>>> import numpy as np
>>> import numpy.linalg as la
>>> np.set_printoptions(suppress=True, linewidth=120)
>>> rd = lambda a: np.round(a, 1) + 0
>>> F = np.load("w.npy")
>>> F
array([[ 3,  1,  3],
       [ 6,  2,  5],
       [ 7,  4,  7],
       [10,  5, 10],
       [10,  7, 11],
       [13,  8, 11],
       [15,  8, 13],
       [17,  9, 13],
       [19,  9, 14],
       [21,  9, 16],
       [23, 11, 17],
       [24, 11, 19],
       [26, 12, 22],
       [26, 12, 23],
       [26, 15, 25],
       [26, 18, 27],
       [26, 21, 28],
       [28, 23, 29],
       [28, 25, 30],
       [28, 27, 30],
       [30, 28, 32],
       [31, 29, 33]])
>>> P = F @ la.solve(F.T @ F, F.T)
>>> rd(P @ F[:, 0])
array([ 3.,  6.,  7., 10., 10., 13., 15., 17., 19., 21., 23., 24., 26., 26., 26., 26., 26., 28., 28., 28., 30., 31.])
>>> rd(np.diag(P))
array([0. , 0. , 0. , 0.1, 0.1, 0. , 0. , 0.1, 0.2, 0.1, 0.3, 0.2, 0.2, 0.2, 0.2, 0.2, 0.1, 0.1, 0.1, 0.2, 0.2, 0.2])
>>> print(rd(la.eigvalsh(P)))
[0. 0. 0. 0. 0. 0. 0. 0. 0. 0. 0. 0. 0. 0. 0. 0. 0. 0. 0. 1. 1. 1.]
>>> other = np.c_[F[:, :1] @ np.array([[3]]), np.array([3, 3, -3, -1, 0, -3, 1, -3, -2, 2, -1, 0, 3, -2, -1, 0, 1, 1, 2, 1, -3, -2])]
>>> other
array([[ 9,  3],
       [18,  3],
       [21, -3],
       [30, -1],
       [30,  0],
       [39, -3],
       [45,  1],
       [51, -3],
       [57, -2],
       [63,  2],
       [69, -1],
       [72,  0],
       [78,  3],
       [78, -2],
       [78, -1],
       [78,  0],
       [78,  1],
       [84,  1],
       [84,  2],
       [84,  1],
       [90, -3],
       [93, -2]])
>>> print(rd(la.norm(la.qr(F)[0].T @ other, axis=0) ** 2 / ((other ** 2).sum(axis=0) + 1e-12)))
[1.  0.1]
>>> la.matrix_rank(np.c_[F, other])
np.int64(4)
>>> la.matrix_rank(other)
np.int64(2)
>>> dist = la.norm(F[:, None] - F[None], axis=-1)
>>> print(np.flatnonzero(dist[12] < dist.mean() / 2))
[ 9 10 11 12 13 14 15]
>>> rd(dist[:5, :5])
array([[ 0. ,  3.7,  6.4, 10.7, 12.2],
       [ 3.7,  0. ,  3. ,  7.1,  8.8],
       [ 6.4,  3. ,  0. ,  4.4,  5.8],
       [10.7,  7.1,  4.4,  0. ,  2.2],
       [12.2,  8.8,  5.8,  2.2,  0. ]])
>>> la.matrix_rank(dist ** 2)
np.int64(5)
>>> print((dist + 1e9 * np.eye(22)).round(6).argmin(axis=1))
[ 1  2  1  4  3  6  7  6  7  8 11 10 13 12 13 16 17 18 19 18 21 20]
>>> print(dist[12].round(6).argsort(kind="stable")[:4])
[12 13 11 14]
>>> other = np.array([[0, 1, 0], [-2, 2, -1], [1, -2, -1], [0, 2, -2], [0, 1, 1]])
>>> C = np.array([[-2, 1, -2, 2, -1], [-2, 0, 1, -1, -1], [2, 2, -2, 1, -2]])
>>> rng = np.random.default_rng(545)
>>> K = other @ C + 0.3 * rng.normal(size=(5, 5))
>>> rd(K)
array([[-1.7, -0.4,  1.1, -0.8, -1.3],
       [-2.2, -3.9,  8.2, -6.5,  2.1],
       [-0.5, -0.9, -3.1,  2.8,  2.5],
       [-7.6, -4.7,  6.4, -4.3,  2.1],
       [-0.2,  2.3, -0.8, -0.4, -2.8]])
>>> print(rd((K + K.T) / 2))
[[-1.7 -1.3  0.3 -4.2 -0.7]
 [-1.3 -3.9  3.6 -5.6  2.2]
 [ 0.3  3.6 -3.1  4.6  0.9]
 [-4.2 -5.6  4.6 -4.3  0.9]
 [-0.7  2.2  0.9  0.9 -2.8]]
>>> print(rd(np.sort(np.abs(la.eigvals(K)))))
[ 0.6  1.4  1.4  4.6 11.6]
>>> rd(la.det(K))
np.float64(-62.8)
